$ python -q
>>> import numpy as np
>>> np.set_printoptions(precision=2, suppress=True, linewidth=200)
>>> rnd = lambda a: np.round(a, 2) + 0
>>> arr = np.minimum.outer(np.arange(1, 5), np.arange(1, 5)) * -3
>>> print(arr)
[[ -3  -3  -3  -3]
 [ -3  -6  -6  -6]
 [ -3  -6  -9  -9]
 [ -3  -6  -9 -12]]
>>> rng = np.random.default_rng(6366)
>>> lab = rng.permutation(4)
>>> Y = arr[:, lab] * rng.choice([-1, 1], 4)
>>> Y
array([[-3, -3,  3, -3],
       [-6, -3,  6, -6],
       [-6, -3,  9, -9],
       [-6, -3, 12, -9]])
>>> Uu, _, vt = np.linalg.svd(arr.T @ Y)
>>> print(rnd(np.linalg.lstsq(arr, Y)[0]))
[[ 0.  1.  0.  0.]
 [ 1.  0.  0.  0.]
 [ 0.  0.  0.  1.]
 [ 0.  0. -1.  0.]]
>>> lab
array([1, 0, 3, 2])
>>> A = np.loadtxt("mat.csv", delimiter=",")
>>> rnd(A)
array([[ 0.69,  0.71, -0.1 ],
       [ 0.71, -0.66,  0.24],
       [-0.1 ,  0.24,  0.97]])
>>> r0 = np.array([2, -1, 0])
>>> Y = A + np.outer(r0, np.eye(3)[1])
>>> np.linalg.matrix_rank(np.linalg.inv(Y) - np.linalg.inv(A), tol=1e-8)
np.int64(1)
>>> rnd(np.linalg.det(Y) / np.linalg.det(A)), rnd(1 + np.linalg.solve(A, r0)[1])
(np.float64(3.08), np.float64(3.08))
>>> Y = np.linalg.inv(A)
>>> np.allclose(Y, A.T)
True
>>> rnd(A @ Y)
array([[1., 0., 0.],
       [0., 1., 0.],
       [0., 0., 1.]])
>>> rnd(np.linalg.slogdet(A)[0])
np.float64(-1.0)
>>> rnd(np.linalg.inv(Y))
array([[ 0.69,  0.71, -0.1 ],
       [ 0.71, -0.66,  0.24],
       [-0.1 ,  0.24,  0.97]])
